>>> import numpy as np
>>> np.set_printoptions(precision=1, suppress=True, linewidth=160, floatmode="fixed")
>>> mat = np.load("a.npy")
>>> mat
array([[-2.0,  0.0,  0.0,  0.0,  0.0,  0.0,  0.0,  0.0,  0.0,  0.0,  0.0],
       [ 0.0,  2.0,  1.0,  1.0, -3.0, -3.0, -2.0, -3.0, -2.0, -4.0,  4.0],
       [ 0.0,  5.0,  4.0, -2.0,  3.0,  4.0,  1.0, -1.0, -5.0, -2.0, -2.0],
       [ 0.0,  5.0, -5.0,  2.0, -4.0,  3.0, -1.0,  0.0,  3.0, -4.0, -2.0],
       [ 0.0,  1.0,  1.0, -1.0, -3.0, -2.0,  1.0,  3.0, -2.0, -5.0, -4.0],
       [ 0.0, -4.0,  4.0, -1.0, -4.0, -1.0, -3.0,  5.0, -3.0,  0.0,  1.0],
       [ 0.0,  2.0,  4.0,  4.0,  4.0,  5.0,  5.0, -3.0, -3.0, -1.0,  2.0],
       [ 0.0,  1.0,  2.0,  3.0, -3.0, -4.0, -1.0,  0.0, -5.0, -2.0,  1.0],
       [ 0.0,  3.0,  3.0, -5.0,  3.0,  2.0,  4.0,  3.0,  5.0,  3.0,  2.0],
       [ 0.0,  0.0,  3.0,  2.0, -5.0,  2.0, -3.0,  2.0, -1.0,  3.0,  0.0],
       [ 0.0,  0.0, -1.0, -3.0, -1.0, -5.0, -3.0,  4.0,  2.0, -2.0,  1.0]])
>>> # splits into 2 blocks
>>> np.sort(np.linalg.eigvals(mat).real)
array([-5.4, -5.4, -2.7, -2.0,  1.7,  1.7,  5.0,  5.0,  5.4,  5.4,  7.3])
>>> (np.linalg.matrix_power((mat != 0) + (mat.T != 0) + np.eye(11), 11) > 0).astype(int)
array([[1, 0, 0, 0, 0, 0, 0, 0, 0, 0, 0],
       [0, 1, 1, 1, 1, 1, 1, 1, 1, 1, 1],
       [0, 1, 1, 1, 1, 1, 1, 1, 1, 1, 1],
       [0, 1, 1, 1, 1, 1, 1, 1, 1, 1, 1],
       [0, 1, 1, 1, 1, 1, 1, 1, 1, 1, 1],
       [0, 1, 1, 1, 1, 1, 1, 1, 1, 1, 1],
       [0, 1, 1, 1, 1, 1, 1, 1, 1, 1, 1],
       [0, 1, 1, 1, 1, 1, 1, 1, 1, 1, 1],
       [0, 1, 1, 1, 1, 1, 1, 1, 1, 1, 1],
       [0, 1, 1, 1, 1, 1, 1, 1, 1, 1, 1],
       [0, 1, 1, 1, 1, 1, 1, 1, 1, 1, 1]])
>>> X = np.loadtxt("arr.csv", delimiter=",")
>>> print(X)
[[ 1.0 -1.0  1.0 -1.0 -1.0  1.0 -1.0  1.0]
 [ 1.0 -1.0 -1.0  1.0 -1.0  1.0  1.0 -1.0]
 [ 1.0  1.0 -1.0 -1.0  1.0  1.0 -1.0 -1.0]
 [ 1.0  1.0  1.0  1.0  1.0  1.0  1.0  1.0]
 [ 1.0  1.0 -1.0 -1.0 -1.0 -1.0  1.0  1.0]]
>>> B = X / np.linalg.norm(X, axis=1, keepdims=True)
>>> gram = B @ B.T
>>> np.degrees(np.arccos(np.clip(gram[2, 0], -1, 1)))
np.float64(90.0)
>>> gram[2].round(1) + 0
array([0.0, 0.0, 1.0, 0.0, 0.0])
>>> (gram - 2 * np.eye(5)).round(6).argmax(axis=1)
array([1, 0, 0, 0, 0])
>>> gram.round(1) + 0
array([[1.0, 0.0, 0.0, 0.0, 0.0],
       [0.0, 1.0, 0.0, 0.0, 0.0],
       [0.0, 0.0, 1.0, 0.0, 0.0],
       [0.0, 0.0, 0.0, 1.0, 0.0],
       [0.0, 0.0, 0.0, 0.0, 1.0]])
>>> X.reshape(2, -1)
array([[ 1.0, -1.0,  1.0, -1.0, -1.0,  1.0, -1.0,  1.0,  1.0, -1.0, -1.0,  1.0, -1.0,  1.0,  1.0, -1.0,  1.0,  1.0, -1.0, -1.0],
       [ 1.0,  1.0, -1.0, -1.0,  1.0,  1.0,  1.0,  1.0,  1.0,  1.0,  1.0,  1.0,  1.0,  1.0, -1.0, -1.0, -1.0, -1.0,  1.0,  1.0]])
>>> blk = X.reshape(5, 2, -1)
>>> print(blk.transpose(1, 0, 2))
[[[ 1.0 -1.0  1.0 -1.0]
  [ 1.0 -1.0 -1.0  1.0]
  [ 1.0  1.0 -1.0 -1.0]
  [ 1.0  1.0  1.0  1.0]
  [ 1.0  1.0 -1.0 -1.0]]

 [[-1.0  1.0 -1.0  1.0]
  [-1.0  1.0  1.0 -1.0]
  [ 1.0  1.0 -1.0 -1.0]
  [ 1.0  1.0  1.0  1.0]
  [-1.0 -1.0  1.0  1.0]]]
>>> np.einsum("ihd,ihd->ih", blk, blk)
array([[4.0, 4.0],
       [4.0, 4.0],
       [4.0, 4.0],
       [4.0, 4.0],
       [4.0, 4.0]])
>>> feats = np.load("block2.npy")
>>> print(feats.round(1) + 0)
[[0.0 0.1 0.1 0.0 0.0 0.0 0.0 0.1 0.1 0.0 0.1 0.1 0.0 0.1 0.1]
 [0.1 0.1 0.1 0.1 0.0 0.1 0.0 0.1 0.1 0.0 0.1 0.1 0.1 0.1 0.1]
 [0.1 0.1 0.1 0.1 0.0 0.1 0.0 0.1 0.1 0.0 0.1 0.1 0.1 0.1 0.1]
 [0.0 0.1 0.1 0.0 0.0 0.0 0.0 0.1 0.1 0.0 0.1 0.1 0.0 0.1 0.1]
 [0.0 0.0 0.0 0.0 0.0 0.0 0.0 0.0 0.0 0.0 0.0 0.0 0.0 0.0 0.0]
 [0.0 0.1 0.1 0.0 0.0 0.0 0.0 0.1 0.1 0.0 0.1 0.1 0.0 0.1 0.1]
 [0.0 0.0 0.0 0.0 0.0 0.0 0.0 0.0 0.0 0.0 0.0 0.0 0.0 0.0 0.0]
 [0.1 0.1 0.1 0.1 0.0 0.1 0.0 0.1 0.1 0.0 0.1 0.1 0.1 0.1 0.1]
 [0.1 0.1 0.1 0.1 0.0 0.1 0.0 0.1 0.1 0.0 0.1 0.1 0.1 0.1 0.1]
 [0.0 0.0 0.0 0.0 0.0 0.0 0.0 0.0 0.0 0.0 0.0 0.0 0.0 0.0 0.0]
 [0.1 0.1 0.1 0.1 0.0 0.1 0.0 0.1 0.1 0.0 0.1 0.1 0.1 0.1 0.1]
 [0.1 0.1 0.1 0.1 0.0 0.1 0.0 0.1 0.1 0.0 0.1 0.1 0.1 0.1 0.1]
 [0.0 0.1 0.1 0.0 0.0 0.0 0.0 0.1 0.1 0.0 0.1 0.1 0.0 0.1 0.1]
 [0.1 0.1 0.1 0.1 0.0 0.1 0.0 0.1 0.1 0.0 0.1 0.1 0.1 0.1 0.1]
 [0.1 0.1 0.1 0.1 0.0 0.1 0.0 0.1 0.1 0.0 0.1 0.1 0.1 0.1 0.1]]
>>> # symmetric, so the eigenvalues are real
>>> U, sigma, Vh = np.linalg.svd(feats)
>>> vecs = Vh[:(sigma > 1e-8).sum()]
>>> rng = np.random.default_rng(26)
>>> x = feats[13] + -3 * feats[8] + rng.integers(2) * np.eye(15)[8]
>>> x.round(1) + 0
array([-0.1, -0.2, -0.2, -0.1,  0.0, -0.1,  0.0, -0.2,  0.8,  0.0, -0.2, -0.2, -0.1, -0.2, -0.2])
>>> np.linalg.matrix_rank(np.vstack([feats, x]))
np.int64(2)
>>> np.round(np.diag(vecs.T @ vecs), 1) + 0
array([0.0, 0.1, 0.1, 0.0, 0.0, 0.0, 0.0, 0.1, 0.1, 0.0, 0.1, 0.1, 0.0, 0.1, 0.1])
>>> np.allclose(vecs.T @ vecs @ x, x)
False
>>> round(np.linalg.norm(x - vecs.T @ vecs @ x), 1)
np.float64(0.9)
>>> print(np.linalg.matrix_rank(feats, rtol=0.1))
1
>>> np.argsort(-np.linalg.norm(feats, axis=0).round(6), kind="stable")[:3]
array([1, 2, 7])
>>> [round(float(x), 1) for x in np.linalg.svd(feats, compute_uv=False)[:3]]
[1.0, 0.0, 0.0]
>>> np.unique(feats.round(6), axis=0).shape
(3, 15)
>>> np.linalg.lstsq(feats[:-1].T, feats[-1])[2]
np.int32(1)
>>> np.allclose(feats[:-1].T @ np.linalg.lstsq(feats[:-1].T, feats[-1])[0], feats[-1])
True
>>> np.abs(np.diag(np.linalg.qr(feats)[1])) > 1e-9
array([ True, False, False, False, False, False, False, False, False, False, False, False, False, False, False])
>>> rk = np.linalg.matrix_rank(feats)
>>> rk
np.int64(1)
>>> null = np.linalg.svd(feats)[2][rk:].T
>>> null.shape
(15, 14)
>>> [int(np.linalg.matrix_rank(feats[:i])) for i in range(1, len(feats) + 1)]
[1, 1, 1, 1, 1, 1, 1, 1, 1, 1, 1, 1, 1, 1, 1]
>>> np.allclose(feats @ null, 0)
True
>>> [int(np.linalg.matrix_rank(feats[:, :j + 1])) for j in range(15)]
[1, 1, 1, 1, 1, 1, 1, 1, 1, 1, 1, 1, 1, 1, 1]
>>> f, g = feats[10], feats[6]
>>> round(float(f @ g), 1)
0.0
>>> p = (f @ g) / (f @ f) * f
>>> p.round(1) + 0
array([0.0, 0.0, 0.0, 0.0, 0.0, 0.0, 0.0, 0.0, 0.0, 0.0, 0.0, 0.0, 0.0, 0.0, 0.0])
>>> np.round(g - p, 1) + 0
array([0.0, 0.0, 0.0, 0.0, 0.0, 0.0, 0.0, 0.0, 0.0, 0.0, 0.0, 0.0, 0.0, 0.0, 0.0])
>>> E = np.load("sample14.npy")
>>> print(E)
[[1 0 0 0 0 0]
 [0 1 0 0 0 0]
 [0 1 1 0 0 0]
 [2 2 0 1 0 0]
 [1 1 2 1 1 0]
 [1 1 1 2 2 1]]
>>> # triangular, det is the product of the diagonal
>>> th = np.radians(180)
>>> r_ = np.eye(6)
>>> r_[1, 1] = r_[4, 4] = np.cos(th)
>>> r_[1, 4], r_[4, 1] = -np.sin(th), np.sin(th)
>>> r_.round(1) + 0
array([[ 1.0,  0.0,  0.0,  0.0,  0.0,  0.0],
       [ 0.0, -1.0,  0.0,  0.0,  0.0,  0.0],
       [ 0.0,  0.0,  1.0,  0.0,  0.0,  0.0],
       [ 0.0,  0.0,  0.0,  1.0,  0.0,  0.0],
       [ 0.0,  0.0,  0.0,  0.0, -1.0,  0.0],
       [ 0.0,  0.0,  0.0,  0.0,  0.0,  1.0]])
>>> B = E @ r_.T
>>> round(np.linalg.det(r_), 1), np.trace(r_)
(np.float64(1.0), np.float64(2.0))
>>> np.allclose(np.linalg.norm(E, axis=1), np.linalg.norm(B, axis=1))
True
>>> Q, vecs = np.linalg.qr(E[:, :5])[0], np.linalg.qr(E[:, 5:])[0]
>>> sigma = np.linalg.svd(Q.T @ vecs, compute_uv=False)
>>> (sigma > 0.9).sum()
np.int64(1)
>>> np.degrees(np.arccos(sigma.clip(0, 1)))
array([13.3])
>>> np.round(np.linalg.norm(Q @ Q.T - vecs @ vecs.T, 2), 1)
np.float64(1.0)
>>> f, g = mat[8], mat[1]
>>> f @ f
np.float64(119.0)
>>> p = (f @ g) / (f @ f) * f
>>> np.linalg.matrix_rank(np.outer(f, g))
np.int64(1)
>>> p
array([-0.0, -1.1, -1.1,  1.8, -1.1, -0.7, -1.4, -1.1, -1.8, -1.1, -0.7])
>>> g - p
array([ 0.0,  3.1,  2.1, -0.8, -1.9, -2.3, -0.6, -1.9, -0.2, -2.9,  4.7])
>>> print(np.outer(f, g))
[[  0.0   0.0   0.0   0.0  -0.0  -0.0  -0.0  -0.0  -0.0  -0.0   0.0]
 [  0.0   6.0   3.0   3.0  -9.0  -9.0  -6.0  -9.0  -6.0 -12.0  12.0]
 [  0.0   6.0   3.0   3.0  -9.0  -9.0  -6.0  -9.0  -6.0 -12.0  12.0]
 [ -0.0 -10.0  -5.0  -5.0  15.0  15.0  10.0  15.0  10.0  20.0 -20.0]
 [  0.0   6.0   3.0   3.0  -9.0  -9.0  -6.0  -9.0  -6.0 -12.0  12.0]
 [  0.0   4.0   2.0   2.0  -6.0  -6.0  -4.0  -6.0  -4.0  -8.0   8.0]
 [  0.0   8.0   4.0   4.0 -12.0 -12.0  -8.0 -12.0  -8.0 -16.0  16.0]
 [  0.0   6.0   3.0   3.0  -9.0  -9.0  -6.0  -9.0  -6.0 -12.0  12.0]
 [  0.0  10.0   5.0   5.0 -15.0 -15.0 -10.0 -15.0 -10.0 -20.0  20.0]
 [  0.0   6.0   3.0   3.0  -9.0  -9.0  -6.0  -9.0  -6.0 -12.0  12.0]
 [  0.0   4.0   2.0   2.0  -6.0  -6.0  -4.0  -6.0  -4.0  -8.0   8.0]]
>>> np.round(np.linalg.norm(f + g) ** 2 + np.linalg.norm(f - g) ** 2, 1)
np.float64(384.0)
>>> round(float((g - p) @ f), 1)
-0.0
>>> m1 = np.load("out18.npy")
>>> print(m1)
[[1 2 0 1 1 9 1 0 3 1]
 [1 3 1 2 3 0 3 3 0 2]
 [1 1 0 2 3 3 0 1 1 3]
 [0 2 2 0 0 6 2 1 2 2]
 [2 3 0 3 3 6 2 0 2 3]]
>>> m1.shape
(5, 10)
>>> m1[:, 10]
Traceback (most recent call last):
  File "<python-input-78>", line 1, in <module>
    m1[:, 10]
    ~~^^^^^^^
IndexError: index 10 is out of bounds for axis 1 with size 10
>>> m1.sum(axis=1)
array([19, 18, 15, 17, 24])
>>> np.linalg.matrix_rank(m1)
np.int64(5)
>>> round(np.linalg.norm(m1), 1)
np.float64(17.9)
>>> np.linalg.svd(m1, compute_uv=False)
array([15.9,  6.9,  3.7,  2.0,  1.3])
>>> print(np.diff(m1, axis=0))
[[ 0  1  1  1  2 -9  2  3 -3  1]
 [ 0 -2 -1  0  0  3 -3 -2  1  1]
 [-1  1  2 -2 -3  3  2  0  1 -1]
 [ 2  1 -2  3  3  0  0 -1  0  1]]
>>> np.count_nonzero(m1)
np.int64(39)
>>> B = m1 / np.linalg.norm(m1, axis=1, keepdims=True)
>>> gram = B @ B.T
>>> (np.abs(gram) > 0.9).astype(int)
array([[1, 0, 0, 1, 0],
       [0, 1, 0, 0, 0],
       [0, 0, 1, 0, 1],
       [1, 0, 0, 1, 0],
       [0, 0, 1, 0, 1]])
>>> np.linalg.norm(B, axis=1)
array([1.0, 1.0, 1.0, 1.0, 1.0])
>>> gram
array([[1.0, 0.3, 0.7, 0.9, 0.9],
       [0.3, 1.0, 0.6, 0.4, 0.6],
       [0.7, 0.6, 1.0, 0.6, 0.9],
       [0.9, 0.4, 0.6, 1.0, 0.8],
       [0.9, 0.6, 0.9, 0.8, 1.0]])
>>> round(np.degrees(np.arccos(np.clip(gram[1, 3], -1, 1))), 1)
np.float64(65.8)
>>> np.argwhere(np.triu(np.abs(gram) > 0.95, 1))
array([], shape=(0, 2), dtype=int64)
>>> print((gram - 2 * np.eye(5)).round(6).argmax(axis=1))
[3 2 4 0 2]
>>> W1 = np.array([[-3, 3],
...     [-2, 1],
...     [-3, -1],
...     [-1, 2],
...     [0, 0],
...     [1, -3],
...     [0, 3],
...     [3, 2],
...     [-1, -1],
...     [-2, -3]])
>>> c = np.array([2, 4])
>>> act = np.maximum(m1 @ W1 + c, 0)
>>> print((act > 0).astype(int))
[[0 0]
 [0 1]
 [0 0]
 [0 0]
 [0 0]]
>>> act
array([[ 0,  0],
       [ 0, 22],
       [ 0,  0],
       [ 0,  0],
       [ 0,  0]])
>>> print((act > 0).mean(axis=0))
[0.0 0.2]
>>> cent = np.array([[1, -2], [-3, 2]])
>>> act @ cent
array([[  0,   0],
       [-66,  44],
       [  0,   0],
       [  0,   0],
       [  0,   0]])
>>> print(W1 @ cent)
[[-12  12]
 [ -5   6]
 [  0   4]
 [ -7   6]
 [  0   0]
 [ 10  -8]
 [ -9   6]
 [ -3  -2]
 [  2   0]
 [  7  -2]]
>>> B = m1 + rng.integers(-2, 3, (5, 1)) @ rng.integers(-2, 3, (1, 10))
>>> B
array([[ 1,  2,  0,  1,  1,  9,  1,  0,  3,  1],
       [ 1,  3,  1,  2,  3,  0,  3,  3,  0,  2],
       [ 2,  0, -1,  0,  3,  3, -2,  0,  0,  5],
       [ 1,  1,  1, -2,  0,  6,  0,  0,  1,  4],
       [ 4,  1, -2, -1,  3,  6, -2, -2,  0,  7]])
>>> B - m1
array([[ 0,  0,  0,  0,  0,  0,  0,  0,  0,  0],
       [ 0,  0,  0,  0,  0,  0,  0,  0,  0,  0],
       [ 1, -1, -1, -2,  0,  0, -2, -1, -1,  2],
       [ 1, -1, -1, -2,  0,  0, -2, -1, -1,  2],
       [ 2, -2, -2, -4,  0,  0, -4, -2, -2,  4]])
>>> m1.reshape(2, -1)
array([[1, 2, 0, 1, 1, 9, 1, 0, 3, 1, 1, 3, 1, 2, 3, 0, 3, 3, 0, 2, 1, 1, 0, 2, 3],
       [3, 0, 1, 1, 3, 0, 2, 2, 0, 0, 6, 2, 1, 2, 2, 2, 3, 0, 3, 3, 6, 2, 0, 2, 3]])
>>> m1.ravel(order="F")
array([1, 1, 1, 0, 2, 2, 3, 1, 2, 3, 0, 1, 0, 2, 0, 1, 2, 2, 0, 3, 1, 3, 3, 0, 3, 9, 0, 3, 6, 6, 1, 3, 0, 2, 2, 0, 3, 1, 1, 0, 3, 0, 1, 2, 2, 1, 2, 3, 2, 3])
>>> blk = m1.reshape(5, 2, -1)
>>> blk.sum(axis=1)
array([[10,  3,  0,  4,  2],
       [ 1,  6,  4,  2,  5],
       [ 4,  1,  1,  3,  6],
       [ 6,  4,  3,  2,  2],
       [ 8,  5,  0,  5,  6]])
>>> blk.shape
(5, 2, 5)
>>> np.swapaxes(blk, 1, 2)[4]
array([[2, 6],
       [3, 2],
       [0, 0],
       [3, 2],
       [3, 3]])
>>> blk.transpose(1, 0, 2)
array([[[1, 2, 0, 1, 1],
        [1, 3, 1, 2, 3],
        [1, 1, 0, 2, 3],
        [0, 2, 2, 0, 0],
        [2, 3, 0, 3, 3]],

       [[9, 1, 0, 3, 1],
        [0, 3, 3, 0, 2],
        [3, 0, 1, 1, 3],
        [6, 2, 1, 2, 2],
        [6, 2, 0, 2, 3]]])
>>> print(blk[:, 0])
[[1 2 0 1 1]
 [1 3 1 2 3]
 [1 1 0 2 3]
 [0 2 2 0 0]
 [2 3 0 3 3]]
